$ ipython --no-banner

In [1]: import numpy as np

In [2]: import numpy.linalg as la

In [3]: np.set_printoptions(precision=2, suppress=True, linewidth=200)

In [4]: mat = np.loadtxt("run2.csv", delimiter=",")

In [5]: print(mat)
[[0. 5. 2. 2. 2. 1. 5. 1.]
 [0. 0. 3. 1. 5. 1. 2. 4.]
 [0. 0. 0. 2. 3. 3. 2. 3.]
 [0. 0. 0. 0. 5. 0. 4. 2.]
 [0. 0. 0. 0. 0. 2. 5. 5.]
 [0. 0. 0. 0. 0. 0. 3. 2.]
 [0. 0. 0. 0. 0. 0. 0. 2.]
 [0. 0. 0. 0. 0. 0. 0. 0.]]

In [6]: np.sort(la.eigvals(mat))
Out[6]: array([0., 0., 0., 0., 0., 0., 0., 0.])

In [7]: [int(la.matrix_rank(la.matrix_power(mat, p))) for p in range(1, 9)]
Out[7]: [7, 6, 5, 4, 3, 2, 1, 0]

In [8]: mat @ mat
Out[8]: 
array([[ 0.,  0., 15.,  9., 41., 15., 35., 52.],
       [ 0.,  0.,  0.,  6., 14., 19., 38., 42.],
       [ 0.,  0.,  0.,  0., 10.,  6., 32., 29.],
       [ 0.,  0.,  0.,  0.,  0., 10., 25., 33.],
       [ 0.,  0.,  0.,  0.,  0.,  0.,  6., 14.],
       [ 0.,  0.,  0.,  0.,  0.,  0.,  0.,  6.],
       [ 0.,  0.,  0.,  0.,  0.,  0.,  0.,  0.],
       [ 0.,  0.,  0.,  0.,  0.,  0.,  0.,  0.]])

In [9]: rank = la.matrix_rank(mat)

In [10]: rank
Out[10]: np.int64(7)

In [11]: N = la.svd(mat)[2][rank:].T

In [12]: np.allclose(mat @ N, 0)
Out[12]: True

In [13]: print([int(la.matrix_rank(np.delete(mat, i, axis=0))) for i in range(8)])
[6, 6, 6, 6, 6, 6, 6, 7]

In [14]: print([int(la.matrix_rank(mat[:i])) for i in range(1, len(mat) + 1)])
[1, 2, 3, 4, 5, 6, 7, 7]

In [15]: (mat - mat.T) / 2
Out[15]: 
array([[ 0. ,  2.5,  1. ,  1. ,  1. ,  0.5,  2.5,  0.5],
       [-2.5,  0. ,  1.5,  0.5,  2.5,  0.5,  1. ,  2. ],
       [-1. , -1.5,  0. ,  1. ,  1.5,  1.5,  1. ,  1.5],
       [-1. , -0.5, -1. ,  0. ,  2.5,  0. ,  2. ,  1. ],
       [-1. , -2.5, -1.5, -2.5,  0. ,  1. ,  2.5,  2.5],
       [-0.5, -0.5, -1.5,  0. , -1. ,  0. ,  1.5,  1. ],
       [-2.5, -1. , -1. , -2. , -2.5, -1.5,  0. ,  1. ],
       [-0.5, -2. , -1.5, -1. , -2.5, -1. , -1. ,  0. ]])

In [16]: print(np.round(np.abs(la.eigvals(mat)).max(), 2))
0.0

In [17]: la.matrix_power(mat, 4)
Out[17]: 
array([[   0.,    0.,    0.,    0.,  150.,  180.,  951., 1396.],
       [   0.,    0.,    0.,    0.,    0.,   60.,  234.,  508.],
       [   0.,    0.,    0.,    0.,    0.,    0.,   60.,  176.],
       [   0.,    0.,    0.,    0.,    0.,    0.,    0.,   60.],
       [   0.,    0.,    0.,    0.,    0.,    0.,    0.,    0.],
       [   0.,    0.,    0.,    0.,    0.,    0.,    0.,    0.],
       [   0.,    0.,    0.,    0.,    0.,    0.,    0.,    0.],
       [   0.,    0.,    0.,    0.,    0.,    0.,    0.,    0.]])

In [18]: (mat + mat.T) / 2
Out[18]: 
array([[0. , 2.5, 1. , 1. , 1. , 0.5, 2.5, 0.5],
       [2.5, 0. , 1.5, 0.5, 2.5, 0.5, 1. , 2. ],
       [1. , 1.5, 0. , 1. , 1.5, 1.5, 1. , 1.5],
       [1. , 0.5, 1. , 0. , 2.5, 0. , 2. , 1. ],
       [1. , 2.5, 1.5, 2.5, 0. , 1. , 2.5, 2.5],
       [0.5, 0.5, 1.5, 0. , 1. , 0. , 1.5, 1. ],
       [2.5, 1. , 1. , 2. , 2.5, 1.5, 0. , 1. ],
       [0.5, 2. , 1.5, 1. , 2.5, 1. , 1. , 0. ]])

In [19]: mat @ mat
Out[19]: 
array([[ 0.,  0., 15.,  9., 41., 15., 35., 52.],
       [ 0.,  0.,  0.,  6., 14., 19., 38., 42.],
       [ 0.,  0.,  0.,  0., 10.,  6., 32., 29.],
       [ 0.,  0.,  0.,  0.,  0., 10., 25., 33.],
       [ 0.,  0.,  0.,  0.,  0.,  0.,  6., 14.],
       [ 0.,  0.,  0.,  0.,  0.,  0.,  0.,  6.],
       [ 0.,  0.,  0.,  0.,  0.,  0.,  0.,  0.],
       [ 0.,  0.,  0.,  0.,  0.,  0.,  0.,  0.]])

In [20]: left, sv, Vt = la.svd(mat)

In [21]: np.argmax(sv[:-1] / (sv[1:] + 1e-6)) + 1
Out[21]: np.int64(7)

In [22]: out = left[:, :7] @ np.diag(sv[:7]) @ Vt[:7]

In [23]: print(round(np.abs(mat - out).max(), 2))
0.0

In [24]: print(np.round(la.norm(mat - out, 2), 2), sv[7])
0.0 0.0

In [25]: x = np.array([-1, 2, -2, 3, 2, 2, -3, -3])

In [26]: print(mat * x)
[[ -0.  10.  -4.   6.   4.   2. -15.  -3.]
 [ -0.   0.  -6.   3.  10.   2.  -6. -12.]
 [ -0.   0.  -0.   6.   6.   6.  -6.  -9.]
 [ -0.   0.  -0.   0.  10.   0. -12.  -6.]
 [ -0.   0.  -0.   0.   0.   4. -15. -15.]
 [ -0.   0.  -0.   0.   0.   0.  -9.  -6.]
 [ -0.   0.  -0.   0.   0.   0.  -0.  -6.]
 [ -0.   0.  -0.   0.   0.   0.  -0.  -0.]]

In [27]: mat @ np.eye(8)[5]
Out[27]: array([1., 1., 3., 0., 2., 0., 0., 0.])

In [28]: mat @ (2 * x)
Out[28]: array([  0., -18.,   6., -16., -52., -30., -12.,   0.])

In [29]: np.einsum("ij,j->i", mat, x)
Out[29]: array([  0.,  -9.,   3.,  -8., -26., -15.,  -6.,   0.])

In [30]: (mat * x).sum(axis=1)
Out[30]: array([  0.,  -9.,   3.,  -8., -26., -15.,  -6.,   0.])
